$ ipython --no-banner

In [1]: import numpy as np

In [2]: np.set_printoptions(precision=4, suppress=True, linewidth=160, legacy="1.25")

In [3]: rd = lambda a: np.round(a, 4) + 0

In [4]: A = np.array([[1, 0, 1], [1, 1, 2], [0, 2, 1]])

In [5]: A[:, 2] = 2 * A[:, 0]

In [6]: A
Out[6]: 
array([[1, 0, 2],
       [1, 1, 2],
       [0, 2, 0]])

In [7]: U, sig, Vt = np.linalg.svd(A)

In [8]: rd(sig)
Out[8]: array([3.2946, 2.0361, 0.    ])

In [9]: B = U[:, :2] @ np.diag(sig[:2]) @ Vt[:2]

In [10]: np.linalg.matrix_rank(B)
Out[10]: 2

In [11]: rd(np.linalg.norm(A - B, 2)), rd(sig[2])
Out[11]: (0.0, 0.0)

In [12]: rd(np.abs(A - B).max())
Out[12]: 0.0

In [13]: np.linalg.matrix_rank(A)
Out[13]: 2

In [14]: print(A.sum(axis=0))
[2 3 4]

In [15]: A.shape
Out[15]: (3, 3)

In [16]: rd(A.mean(axis=0))
Out[16]: array([0.6667, 1.    , 1.3333])

In [17]: A.sum(axis=1)
Out[17]: array([3, 4, 2])

In [18]: np.unravel_index(np.abs(A).argmax(), A.shape)
Out[18]: (0, 2)

In [19]: np.abs(A).max()
Out[19]: 2

In [20]: print(rd(np.linalg.svd(A, compute_uv=False)))
[3.2946 2.0361 0.    ]

In [21]: np.diff(A, axis=0)
Out[21]: 
array([[ 0,  1,  0],
       [-1,  1, -2]])

In [22]: B = A / np.sqrt((A ** 2).mean(axis=1, keepdims=True))

In [23]: print(rd(B[2]))
[0.     1.7321 0.    ]

In [24]: np.linalg.matrix_rank(B) == np.linalg.matrix_rank(A)
Out[24]: True

In [25]: np.argsort(-np.linalg.norm(A, axis=0).round(6), kind="stable")[:3]
Out[25]: array([2, 1, 0])

In [26]: np.linalg.matrix_rank(A, rtol=0.1)
Out[26]: 2

In [27]: print([round(float(x), 4) for x in np.linalg.svd(A, compute_uv=False)[:3]])
[3.2946, 2.0361, 0.0]

In [28]: rd(np.linalg.norm(A, 2) / np.linalg.norm(A))
Out[28]: 0.8507

In [29]: rng = np.random.default_rng(427)

In [30]: idx = rng.permutation(3)

In [31]: idx
Out[31]: array([0, 2, 1])

In [32]: B = A[idx][:, idx]

In [33]: rd(np.linalg.det(B)), rd(np.linalg.det(A[idx]))
Out[33]: (0.0, 0.0)

In [34]: np.diag(B)
Out[34]: array([1, 0, 1])

In [35]: np.trace(B)
Out[35]: 2

In [36]: print(rd(np.sort(np.abs(np.linalg.eigvals(B)))))
[0. 1. 3.]

In [37]: B = np.array([[-1, 1, -2, 0, 1],
    ...:     [-1, 0, 1, 1, -2],
    ...:     [-1, -1, 0, -1, 2],
    ...:     [-2, -1, -2, -1, -1],
    ...:     [2, 2, -1, 2, 0]])

In [38]: feats = np.tril(B)

In [39]: print(feats)
[[-1  0  0  0  0]
 [-1  0  0  0  0]
 [-1 -1  0  0  0]
 [-2 -1 -2 -1  0]
 [ 2  2 -1  2  0]]

In [40]: # rows 0 and 1 are equal

In [41]: print(np.kron(np.eye(2, dtype=int), feats))
[[-1  0  0  0  0  0  0  0  0  0]
 [-1  0  0  0  0  0  0  0  0  0]
 [-1 -1  0  0  0  0  0  0  0  0]
 [-2 -1 -2 -1  0  0  0  0  0  0]
 [ 2  2 -1  2  0  0  0  0  0  0]
 [ 0  0  0  0  0 -1  0  0  0  0]
 [ 0  0  0  0  0 -1  0  0  0  0]
 [ 0  0  0  0  0 -1 -1  0  0  0]
 [ 0  0  0  0  0 -2 -1 -2 -1  0]
 [ 0  0  0  0  0  2  2 -1  2  0]]

In [42]: rd(np.linalg.eigvals(feats))
Out[42]: array([ 0., -1.,  0.,  0., -1.])

In [43]: rd(np.linalg.det(feats[::-1]))
Out[43]: 0.0

In [44]: rd(np.linalg.det(2 * feats)), rd(np.linalg.det(feats))
Out[44]: (0.0, 0.0)

In [45]: np.einsum("ii->", feats)
Out[45]: -2

In [46]: print(rd(np.linalg.eigvals(feats).sum().real))
-2.0

In [47]: U, sig, Vt = np.linalg.svd(feats)

In [48]: np.argmax(sig[:-1] / (sig[1:] + 1e-6)) + 1
Out[48]: 4

In [49]: B = U[:, :4] @ np.diag(sig[:4]) @ Vt[:4]

In [50]: np.linalg.matrix_rank(feats, rtol=0.05)
Out[50]: 4

In [51]: rd(np.linalg.norm(feats - B, 2)), sig[4]
Out[51]: (0.0, 0.0)

In [52]: np.abs(np.diag(np.linalg.qr(feats)[1])) > 1e-9
Out[52]: array([ True,  True,  True,  True, False])

In [53]: np.allclose(feats[:-1].T @ np.linalg.lstsq(feats[:-1].T, feats[-1])[0], feats[-1])
Out[53]: False

In [54]: np.allclose(feats @ feats.T, feats.T @ feats)
Out[54]: False

In [55]: (feats + feats.T) / 2
Out[55]: 
array([[-1. , -0.5, -0.5, -1. ,  1. ],
       [-0.5,  0. , -0.5, -0.5,  1. ],
       [-0.5, -0.5,  0. , -1. , -0.5],
       [-1. , -0.5, -1. , -1. ,  1. ],
       [ 1. ,  1. , -0.5,  1. ,  0. ]])

In [56]: np.allclose(feats, feats.T)
Out[56]: False

In [57]: (feats - feats.T) / 2
Out[57]: 
array([[ 0. ,  0.5,  0.5,  1. , -1. ],
       [-0.5,  0. ,  0.5,  0.5, -1. ],
       [-0.5, -0.5,  0. ,  1. ,  0.5],
       [-1. , -0.5, -1. ,  0. , -1. ],
       [ 1. ,  1. , -0.5,  1. ,  0. ]])

In [58]: feats @ feats
Out[58]: 
array([[ 1,  0,  0,  0,  0],
       [ 1,  0,  0,  0,  0],
       [ 2,  0,  0,  0,  0],
       [ 7,  3,  2,  1,  0],
       [-7, -1, -4, -2,  0]])

In [59]: np.trace(feats)
Out[59]: -2

In [60]: blk = np.stack([A, -2 * A, A[::-1]])

In [61]: rd(np.linalg.det(blk))
Out[61]: array([0., 0., 0.])

In [62]: print((blk @ A.T).shape)
(3, 3, 3)

In [63]: blk.sum(axis=0)
Out[63]: 
array([[-1,  2, -2],
       [ 0,  0,  0],
       [ 1, -2,  2]])

In [64]: np.linalg.matrix_rank(blk.reshape(3, -1))
Out[64]: 2

In [65]: rd(np.linalg.norm(blk, axis=(1, 2)))
Out[65]: array([3.873, 7.746, 3.873])

In [66]: np.linalg.matrix_rank(blk)
Out[66]: array([2, 2, 2])

In [67]: blk.shape
Out[67]: (3, 3, 3)

In [68]: u = np.array([-5, -3, -1, 3])

In [69]: g = np.array([5, 1, 8, 1, 2])

In [70]: arr = u[:, None] + g[None, :]

In [71]: print(arr)
[[ 0 -4  3 -4 -3]
 [ 2 -2  5 -2 -1]
 [ 4  0  7  0  1]
 [ 8  4 11  4  5]]

In [72]: x = np.array([2, 1, 0, -1, -1])

In [73]: h = np.maximum(arr @ x, 0)

In [74]: rd(np.tanh(arr @ x))
Out[74]: array([0.9951, 0.9999, 1.    , 1.    ])

In [75]: print(arr.T @ h)
[126  22 204  22  48]

In [76]: arr * (h > 1e-9)[:, None]
Out[76]: 
array([[ 0, -4,  3, -4, -3],
       [ 2, -2,  5, -2, -1],
       [ 4,  0,  7,  0,  1],
       [ 8,  4, 11,  4,  5]])

In [77]: U, sig, Vt = np.linalg.svd(arr)

In [78]: rd(sig)
Out[78]: array([17.6843,  9.125 ,  0.    ,  0.    ])

In [79]: print(np.argmax(sig[:-1] / (sig[1:] + 1e-6)) + 1)
2

In [80]: B = U[:, :2] @ np.diag(sig[:2]) @ Vt[:2]

In [81]: np.linalg.matrix_rank(arr, rtol=0.05)
Out[81]: 2

In [82]: rd(np.linalg.norm(arr - B, 2)), rd(sig[2])
Out[82]: (0.0, 0.0)

In [83]: rd(B)
Out[83]: 
array([[ 0., -4.,  3., -4., -3.],
       [ 2., -2.,  5., -2., -1.],
       [ 4.,  0.,  7.,  0.,  1.],
       [ 8.,  4., 11.,  4.,  5.]])

In [84]: F = np.array([[0, 0, 2, 0, 1],
    ...:     [0, 0, 2, 0, 0],
    ...:     [0, 0, 0, 2, 1],
    ...:     [0, 0, 0, 0, 2],
    ...:     [0, 0, 0, 0, 0]])

In [85]: # column 1 repeats column 0

In [86]: rd(np.linalg.det(A[::-1]))
Out[86]: 0.0

In [87]: np.einsum("ij,ji->", A, A)
Out[87]: 10

In [88]: print(np.kron(np.eye(2, dtype=int), A))
[[1 0 2 0 0 0]
 [1 1 2 0 0 0]
 [0 2 0 0 0 0]
 [0 0 0 1 0 2]
 [0 0 0 1 1 2]
 [0 0 0 0 2 0]]

In [89]: U, sig, Vt = np.linalg.svd(F)

In [90]: np.argmax(sig[:-1] / (sig[1:] + 1e-6)) + 1
Out[90]: 3

In [91]: B = U[:, :3] @ np.diag(sig[:3]) @ Vt[:3]

In [92]: np.linalg.matrix_rank(B)
Out[92]: 3

In [93]: rd(np.abs(F - B).max())
Out[93]: 0.0

In [94]: np.linalg.lstsq(F[:-1].T, F[-1])[2]
Out[94]: 3

In [95]: np.allclose(F[:-1].T @ np.linalg.lstsq(F[:-1].T, F[-1])[0], F[-1])
Out[95]: True

In [96]: np.unique(F.round(6), axis=0).shape
Out[96]: (5, 5)

In [97]: rd(np.trace(np.linalg.pinv(F) @ F))
Out[97]: 3.0

In [98]: print(rd(F @ np.linalg.pinv(F) @ F))
[[0. 0. 2. 0. 1.]
 [0. 0. 2. 0. 0.]
 [0. 0. 0. 2. 1.]
 [0. 0. 0. 0. 2.]
 [0. 0. 0. 0. 0.]]

In [99]: np.argsort(-np.linalg.norm(F, axis=0).round(6), kind="stable")[:3]
Out[99]: array([2, 4, 3])

In [100]: m1 = np.load("sample9.npy")

In [101]: m1
Out[101]: 
array([[ -0.9   ,   4.9697,  -0.5   ,   1.    ],
       [  1.1   ,  -6.5573,  -0.4   ,  -1.3   ],
       [ -0.6   ,  -4.9783,   0.6   ,  -1.    ],
       [ -1.8   ,  -6.5027,   0.9   ,  -1.3   ],
       [  2.    ,   3.0628,  -1.9   ,   0.6   ],
       [  0.6   ,  -7.1171,   1.3   ,  -1.4   ],
       [ -1.2   ,   2.9613,   1.    ,   0.6   ],
       [ -1.2   ,  -4.0351,  -1.2   ,  -0.8   ],
       [ -0.7   ,   8.5262,   1.3   ,   1.7   ],
       [  0.3   ,  -0.5265,   0.1   ,  -0.1   ],
       [ -0.4   ,  -6.0477,  -0.4   ,  -1.2   ],
       [  0.7   ,  -2.1156,  -0.6   ,  -0.4   ],
       [  0.3   ,   3.9026,   0.2   ,   0.8   ],
       [  0.1   ,   3.5441,  -0.2   ,   0.7   ],
       [ -0.6   ,  -4.5797,  -0.3   ,  -0.9   ],
       [  0.2   ,  -2.0483,   0.7   ,  -0.4   ],
       [  1.5   ,   0.6025,  -0.3   ,   0.1   ],
       [  1.5   ,  -2.0302,  -0.9   ,  -0.4   ],
       [ -1.5   ,   1.627 ,   0.7   ,   0.3   ],
       [  0.1   ,   6.0441,   0.5   ,   1.2   ],
       [ -0.6   ,  -2.5402,   0.5   ,  -0.5   ],
       [ -1.    ,  -4.019 ,   1.2   ,  -0.8   ],
       [  1.1   , -11.0097,  -0.6   ,  -2.2   ]])

In [102]: # column 1 is much longer than the rest

In [103]: B = np.c_[m1[:, :1] @ np.array([[1]]), np.array([3, 0, 3, 2, -3, 3, -2, -3, 3, 1, 0, -1, -3, 0, -1, -1, 2, 3, 1, -3, 3, -1, -2])]

In [104]: B
Out[104]: 
array([[-0.9,  3. ],
       [ 1.1,  0. ],
       [-0.6,  3. ],
       [-1.8,  2. ],
       [ 2. , -3. ],
       [ 0.6,  3. ],
       [-1.2, -2. ],
       [-1.2, -3. ],
       [-0.7,  3. ],
       [ 0.3,  1. ],
       [-0.4,  0. ],
       [ 0.7, -1. ],
       [ 0.3, -3. ],
       [ 0.1,  0. ],
       [-0.6, -1. ],
       [ 0.2, -1. ],
       [ 1.5,  2. ],
       [ 1.5,  3. ],
       [-1.5,  1. ],
       [ 0.1, -3. ],
       [-0.6,  3. ],
       [-1. , -1. ],
       [ 1.1, -2. ]])

In [105]: np.linalg.matrix_rank(B)
Out[105]: 2

In [106]: np.linalg.matrix_rank(np.c_[m1, B])
Out[106]: 5

In [107]: rd(np.linalg.norm(np.linalg.qr(m1)[0].T @ B, axis=0) ** 2 / ((B ** 2).sum(axis=0) + 1e-12))
Out[107]: array([1.    , 0.1475])
